$ python3 -q
>>> import numpy as np
>>> import numpy.linalg as la
>>> np.set_printoptions(precision=2, suppress=True, linewidth=200, legacy="1.25")
>>> tidy = lambda a: np.round(a, 2) + 0
>>> feats = np.load("test4.npy")
>>> print(tidy(feats))
[[0.21 0.1  0.21 0.14 0.07 0.   0.12 0.14 0.  ]
 [0.14 0.12 0.12 0.06 0.18 0.12 0.16 0.02 0.08]
 [0.   0.12 0.16 0.16 0.02 0.21 0.12 0.07 0.14]
 [0.   0.06 0.06 0.21 0.18 0.06 0.24 0.15 0.06]
 [0.   0.13 0.3  0.   0.03 0.   0.27 0.17 0.1 ]
 [0.06 0.   0.16 0.18 0.16 0.02 0.14 0.1  0.16]
 [0.15 0.15 0.15 0.07 0.03 0.08 0.16 0.08 0.13]
 [0.13 0.2  0.04 0.02 0.04 0.2  0.16 0.18 0.02]
 [0.1  0.18 0.08 0.16 0.16 0.12 0.04 0.14 0.04]]
>>> print(tidy(la.matrix_power(feats, 2)))
[[0.1  0.12 0.15 0.11 0.08 0.1  0.16 0.12 0.07]
 [0.09 0.11 0.17 0.1  0.09 0.07 0.16 0.11 0.09]
 [0.07 0.1  0.12 0.14 0.12 0.1  0.15 0.1  0.1 ]
 [0.07 0.12 0.14 0.09 0.09 0.09 0.18 0.12 0.09]
 [0.09 0.15 0.13 0.09 0.06 0.15 0.14 0.09 0.1 ]
 [0.07 0.13 0.14 0.11 0.08 0.1  0.16 0.13 0.08]
 [0.11 0.12 0.14 0.12 0.1  0.1  0.14 0.1  0.08]
 [0.12 0.11 0.14 0.1  0.1  0.09 0.15 0.1  0.09]
 [0.08 0.11 0.15 0.1  0.11 0.08 0.17 0.12 0.08]]
>>> print(tidy(feats.sum(axis=1)))
[1. 1. 1. 1. 1. 1. 1. 1. 1.]
>>> print(tidy(la.matrix_power(feats, 100)))
[[0.09 0.12 0.14 0.11 0.09 0.1  0.16 0.11 0.09]
 [0.09 0.12 0.14 0.11 0.09 0.1  0.16 0.11 0.09]
 [0.09 0.12 0.14 0.11 0.09 0.1  0.16 0.11 0.09]
 [0.09 0.12 0.14 0.11 0.09 0.1  0.16 0.11 0.09]
 [0.09 0.12 0.14 0.11 0.09 0.1  0.16 0.11 0.09]
 [0.09 0.12 0.14 0.11 0.09 0.1  0.16 0.11 0.09]
 [0.09 0.12 0.14 0.11 0.09 0.1  0.16 0.11 0.09]
 [0.09 0.12 0.14 0.11 0.09 0.1  0.16 0.11 0.09]
 [0.09 0.12 0.14 0.11 0.09 0.1  0.16 0.11 0.09]]
>>> pr = np.eye(9)[4]
>>> for _ in range(3):
...     pr = pr @ feats
...     print(pr.round(2))
... 
[0.   0.13 0.3  0.   0.03 0.   0.27 0.17 0.1 ]
[0.09 0.15 0.13 0.09 0.06 0.15 0.14 0.09 0.1 ]
[0.09 0.11 0.14 0.12 0.1  0.09 0.15 0.11 0.09]
>>> f = np.array([5, -3, -1, -6, -4, 4, 4, -1, 0])
>>> X = f[np.abs(np.subtract.outer(np.arange(9), np.arange(9)))]
>>> print(X)
[[ 5 -3 -1 -6 -4  4  4 -1  0]
 [-3  5 -3 -1 -6 -4  4  4 -1]
 [-1 -3  5 -3 -1 -6 -4  4  4]
 [-6 -1 -3  5 -3 -1 -6 -4  4]
 [-4 -6 -1 -3  5 -3 -1 -6 -4]
 [ 4 -4 -6 -1 -3  5 -3 -1 -6]
 [ 4  4 -4 -6 -1 -3  5 -3 -1]
 [-1  4  4 -4 -6 -1 -3  5 -3]
 [ 0 -1  4  4 -4 -6 -1 -3  5]]
>>> Y = X / la.norm(X, axis=1, keepdims=True)
>>> G = Y @ Y.T
>>> print(tidy(np.degrees(np.arccos(np.clip(G[8, 2], -1, 1)))))
59.58
>>> print((np.abs(G) > 0.9).astype(int))
[[1 0 0 0 0 0 0 0 0]
 [0 1 0 0 0 0 0 0 0]
 [0 0 1 0 0 0 0 0 0]
 [0 0 0 1 0 0 0 0 0]
 [0 0 0 0 1 0 0 0 0]
 [0 0 0 0 0 1 0 0 0]
 [0 0 0 0 0 0 1 0 0]
 [0 0 0 0 0 0 0 1 0]
 [0 0 0 0 0 0 0 0 1]]
>>> print(tidy(np.abs(la.eigvals(X)).max()))
18.79
>>> la.determinant(X)
Traceback (most recent call last):
  File "<python-input-19>", line 1, in <module>
    la.determinant(X)
    ^^^^^^^^^^^^^^
AttributeError: module 'numpy.linalg' has no attribute 'determinant'
>>> print((X + X.T) / 2)
[[ 5. -3. -1. -6. -4.  4.  4. -1.  0.]
 [-3.  5. -3. -1. -6. -4.  4.  4. -1.]
 [-1. -3.  5. -3. -1. -6. -4.  4.  4.]
 [-6. -1. -3.  5. -3. -1. -6. -4.  4.]
 [-4. -6. -1. -3.  5. -3. -1. -6. -4.]
 [ 4. -4. -6. -1. -3.  5. -3. -1. -6.]
 [ 4.  4. -4. -6. -1. -3.  5. -3. -1.]
 [-1.  4.  4. -4. -6. -1. -3.  5. -3.]
 [ 0. -1.  4.  4. -4. -6. -1. -3.  5.]]
>>> print(tidy(np.sort(np.abs(la.eigvals(X)))))
[ 4.42  4.47  5.06  9.96 10.63 11.69 12.23 16.92 18.79]
>>> print(X @ X)
[[120  -1 -23 -66 -13  65  63   6 -34]
 [ -1 129   2  -5 -54 -25  53  66   6]
 [-23   2 129  12   3 -62 -35  53  63]
 [-66  -5  12 149  20  -5 -62 -25  65]
 [-13 -54   3  20 149  20   3 -54 -13]
 [ 65 -25 -62  -5  20 149  12  -5 -66]
 [ 63  53 -35 -62   3  12 129   2 -23]
 [  6  66  53 -25 -54  -5   2 129  -1]
 [-34   6  63  65 -13 -66 -23  -1 120]]
>>> mat = np.load("run8.npy")
>>> print(tidy(mat))
[[-1.28  1.65 -5.44  2.33 -1.06 -2.22 -6.13 -0.25  0.56  3.97 -0.89]
 [-3.23  0.82 -5.21  2.37 -0.9  -1.21 -6.29  0.86  0.86  3.19 -1.64]
 [ 7.03  1.83  2.14 -1.37  0.05 -2.12  3.75 -3.47 -1.29  0.46  2.89]
 [ 6.24  3.11 -1.88  0.34 -0.75 -3.83 -0.75 -3.74 -0.91  3.45  2.29]
 [ 3.02 -0.92  5.26 -2.37  0.93  1.33  6.3  -0.74 -0.83 -3.29  1.56]
 [-7.02 -2.79  0.32  0.36  0.47  3.39 -1.1   3.9   1.14 -2.44 -2.71]
 [ 7.22  2.36  0.97 -0.9  -0.21 -2.81  2.53 -3.78 -1.25  1.46  2.88]
 [ 1.34 -1.62  5.44 -2.33  1.06  2.19  6.15  0.21 -0.57 -3.96  0.92]
 [ 3.75  3.03 -4.09  1.42 -1.07 -3.83 -3.64 -2.76 -0.36  4.45  1.16]
 [-0.54 -2.27  5.27 -2.13  1.13  2.97  5.58  1.21 -0.25 -4.41  0.17]
 [-0.05 -2.12  5.35 -2.2   1.12  2.78  5.76  0.96 -0.33 -4.32  0.37]
 [ 4.4  -0.22  4.82 -2.29  0.76  0.47  6.1  -1.57 -1.03 -2.51  2.06]
 [-1.7   1.49 -5.43  2.35 -1.04 -2.02 -6.21 -0.02  0.62  3.84 -1.06]
 [ 0.87 -1.8   5.43 -2.3   1.09  2.4   6.04  0.47 -0.49 -4.1   0.73]
 [-5.06 -3.16  3.16 -0.95  0.95  3.95  2.37  3.32  0.63 -4.11 -1.74]
 [ 1.86  2.64 -4.94  1.9  -1.14 -3.4  -4.94 -1.88  0.01  4.54  0.36]
 [-6.06 -0.85 -3.7   1.94 -0.43  0.87 -5.24  2.67  1.23  1.09 -2.63]
 [-0.04 -2.12  5.35 -2.2   1.12  2.78  5.77  0.95 -0.33 -4.32  0.37]
 [-2.34  1.22 -5.37  2.37 -0.99 -1.7  -6.28  0.35  0.73  3.59 -1.3 ]
 [-5.45 -0.41 -4.22  2.12 -0.57  0.32 -5.68  2.25  1.16  1.7  -2.43]
 [-4.27  0.29 -4.88  2.3  -0.78 -0.56 -6.14  1.49  1.01  2.6  -2.02]
 [-7.14 -2.04 -1.72  1.2   0.05  2.39 -3.32  3.61  1.28 -0.83 -2.9 ]
 [ 4.98  3.16 -3.23  0.98 -0.96 -3.95 -2.46 -3.29 -0.62  4.14  1.7 ]
 [ 5.73  3.16 -2.51  0.63 -0.85 -3.92 -1.53 -3.58 -0.78  3.79  2.05]
 [ 6.66  3.   -1.2   0.03 -0.63 -3.67  0.08 -3.85 -1.02  3.03  2.5 ]
 [-2.16  1.3  -5.39  2.37 -1.   -1.79 -6.26  0.24  0.7   3.66 -1.23]
 [-6.75 -2.96  1.01  0.06  0.59  3.62 -0.3   3.87  1.05 -2.9  -2.56]
 [ 6.99  1.77  2.25 -1.41  0.07 -2.05  3.86 -3.43 -1.29  0.36  2.88]]
>>> basis = mat[[26, 23]].astype(float)
>>> for _ in range(6):
...     labels = la.norm(mat[:, None] - basis, axis=-1).argmin(axis=1)
...     basis = np.array([mat[labels == j].mean(axis=0) for j in range(2)])
... 
>>> print(labels)
[1 1 1 1 0 0 1 0 1 0 0 0 1 0 0 1 1 0 1 1 1 0 1 1 1 1 0 1]
>>> print(tidy(basis))
[[-1.54 -2.    3.61 -1.38  0.84  2.57  3.58  1.47  0.03 -3.38 -0.34]
 [ 1.41  1.74 -3.07  1.16 -0.72 -2.23 -3.02 -1.31 -0.04  2.9   0.33]]
>>> print(np.abs(basis[1] - basis[0]).argmax())
2
>>> U, sig, vt = la.svd(basis)
>>> print(tidy(sig))
[9.78 0.09]
>>> Y = U[:, :1] @ np.diag(sig[:1]) @ vt[:1]
>>> print(la.matrix_rank(Y))
1
>>> print(tidy(np.abs(basis - Y).max()))
0.05
>>> print(tidy(la.norm(basis - Y) / la.norm(basis)))
0.01
>>> print(la.matrix_rank(basis, rtol=0.05))
1
>>> cen = mat - mat.mean(axis=0)
>>> U, sig, vt = la.svd(cen, full_matrices=False)
>>> print(np.abs(U[:, 0]).argmax())
7
>>> print(tidy(cen.mean(axis=0)))
[0. 0. 0. 0. 0. 0. 0. 0. 0. 0. 0.]
>>> w1 = np.array([[-7, 0, 6],
...     [-7, 3, 0],
...     [-1, -8, 6],
...     [0, 2, -3],
...     [8, -1, 7],
...     [5, 1, 1],
...     [6, -2, -7],
...     [3, 7, 8],
...     [1, 1, -1],
...     [3, -1, -2],
...     [1, -6, -7]])
>>> c = np.array([3, 1, 1])
>>> H = np.maximum(mat @ w1 + c, 0)
>>> print(tidy((H > 0).mean(axis=0)))
[0.5  0.54 0.46]
>>> basis = np.array([[-4, 2, 3], [-3, 1, -3], [1, 2, 4]])
>>> print((H @ basis).round(6).argmax(axis=1))
[1 1 0 0 2 1 0 2 1 2 2 2 1 2 2 1 1 2 1 1 1 1 1 0 0 1 2 0]
>>> print(w1 @ basis)
[[ 34  -2   3]
 [ 19 -11 -30]
 [ 34   2  45]
 [ -9  -4 -18]
 [-22  29  55]
 [-22  13  16]
 [-25  -4  -4]
 [-25  29  20]
 [ -8   1  -4]
 [-11   1   4]
 [  7 -18  -7]]
>>> Y = mat / la.norm(mat, axis=1, keepdims=True)
>>> G = Y @ Y.T
>>> print((G - 2 * np.eye(28)).round(6).argmax(axis=1))
[12 18 27 23 11 26  2 13 22 10 17  4  0  7 26  8 19 10 25 16  1  5 23  3  3 18  5  2]
>>> print(tidy(la.norm(Y, axis=1)))
[1. 1. 1. 1. 1. 1. 1. 1. 1. 1. 1. 1. 1. 1. 1. 1. 1. 1. 1. 1. 1. 1. 1. 1. 1. 1. 1. 1.]
>>> print(tidy(G[0]))
[ 1.    0.96 -0.4   0.34 -0.97 -0.05 -0.18 -1.    0.75 -0.97 -0.98 -0.89  1.   -1.   -0.58  0.91  0.68 -0.98  0.99  0.78  0.9   0.32  0.59  0.46  0.22  0.99 -0.18 -0.42]
>>> print(tidy(np.degrees(np.arccos(np.clip(G[0, 19], -1, 1)))))
38.81
>>> Y = np.array([[1, 1], [1, -1]])
>>> rng = np.random.default_rng(95308)
>>> E = np.kron(Y, np.kron(Y, Y))[rng.permutation(8)][:6]
>>> print(E)
[[ 1 -1  1 -1  1 -1  1 -1]
 [ 1  1  1  1 -1 -1 -1 -1]
 [ 1  1 -1 -1  1  1 -1 -1]
 [ 1 -1  1 -1 -1  1 -1  1]
 [ 1  1  1  1  1  1  1  1]
 [ 1  1 -1 -1 -1 -1  1  1]]
>>> print(tidy(la.norm(E, "nuc")))
16.97
>>> print(tidy(la.norm(E) ** 2 / la.norm(E, 2) ** 2))
6.0
>>> print(tidy(la.norm(E[1] - E[5])))
4.0
>>> print(la.norm(E, axis=1).argmax())
0
>>> print(tidy(la.norm(E, 1)), tidy(la.norm(E, np.inf)))
6.0 8.0
>>> print(tidy(la.norm(E[1], 1)), tidy(la.norm(E[1], np.inf)))
8.0 1.0
>>> K = np.load("x.npy")
>>> print(K)
[[-61.13  40.54  -1.49 -39.59  -0.03 -19.67 -22.14 -19.48   0.64  40.31  40.9 ]
 [-61.67  41.36  -1.08 -39.75  -0.65 -21.37 -19.51 -20.61   0.59  39.71  39.45]
 [-58.74  39.38   1.02 -37.5    0.51 -18.82 -19.99 -19.57  -0.55  39.89  40.04]
 [-60.03  39.59   0.45 -40.95   0.48 -19.41 -19.53 -20.32  -0.53  40.43  38.37]
 [-59.08  40.65  -1.1  -39.11   1.16 -21.68 -19.23 -18.44   1.25  41.    38.92]
 [-57.95  41.16  -1.22 -41.33  -0.01 -20.11 -18.27 -20.08   0.23  41.48  40.45]
 [-59.3   38.19   0.48 -39.49   0.65 -20.09 -19.36 -20.61  -0.24  40.16  41.14]
 [-59.08  40.96   0.59 -39.11  -0.14 -19.84 -19.25 -18.37  -0.38  40.28  39.6 ]
 [-62.11  41.77  -0.13 -39.94   1.08 -20.05 -20.71 -20.04  -1.1   37.97  38.26]
 [-61.61  39.2    1.44 -39.36  -0.93 -18.98 -20.8  -20.56  -0.43  41.13  38.56]
 [-60.84  39.94  -0.58 -39.39  -1.48 -19.63 -20.72 -20.33  -0.33  39.99  38.1 ]
 [-61.28  39.37   0.08 -40.4   -1.46 -20.14 -18.97 -18.87  -0.32  39.89  38.98]
 [-60.54  41.35   0.16 -39.3   -0.85 -18.66 -20.46 -18.86  -0.61  39.44  41.5 ]
 [-59.5   41.34  -0.48 -39.04   0.92 -20.02 -20.31 -20.05   1.42  39.15  40.2 ]
 [-60.16  40.66   1.23 -38.85  -0.64 -22.79 -20.79 -19.57   0.96  40.17  38.56]
 [-60.25  39.5   -1.31 -40.62  -0.97 -21.52 -21.57 -20.22  -1.31  39.82  39.23]
 [-60.98  39.04   0.55 -40.2    0.51 -21.67 -21.78 -20.81   0.62  38.46  41.48]
 [-59.79  40.47  -0.37 -39.12  -0.79 -18.9  -19.05 -18.55   0.01  39.09  40.82]
 [-60.18  39.08   1.27 -41.03   0.89 -20.14 -21.61 -20.58   1.44  40.43  40.62]
 [-61.31  39.03  -0.22 -38.61  -1.58 -19.66 -21.12 -20.33  -0.12  41.83  39.65]]
>>> Y = E[0, 0] * E[1:] - np.outer(E[1:, 0], E[0])
>>> print(Y)
[[ 0  2  0  2 -2  0 -2  0]
 [ 0  2 -2  0  0  2 -2  0]
 [ 0  0  0  0 -2  2 -2  2]
 [ 0  2  0  2  0  2  0  2]
 [ 0  2 -2  0 -2  0  0  2]]
>>> print(E[:, 0] / E[0, 0])
[1. 1. 1. 1. 1. 1.]
>>> print(np.flatnonzero(~Y.round(6).any(axis=1)))
[]
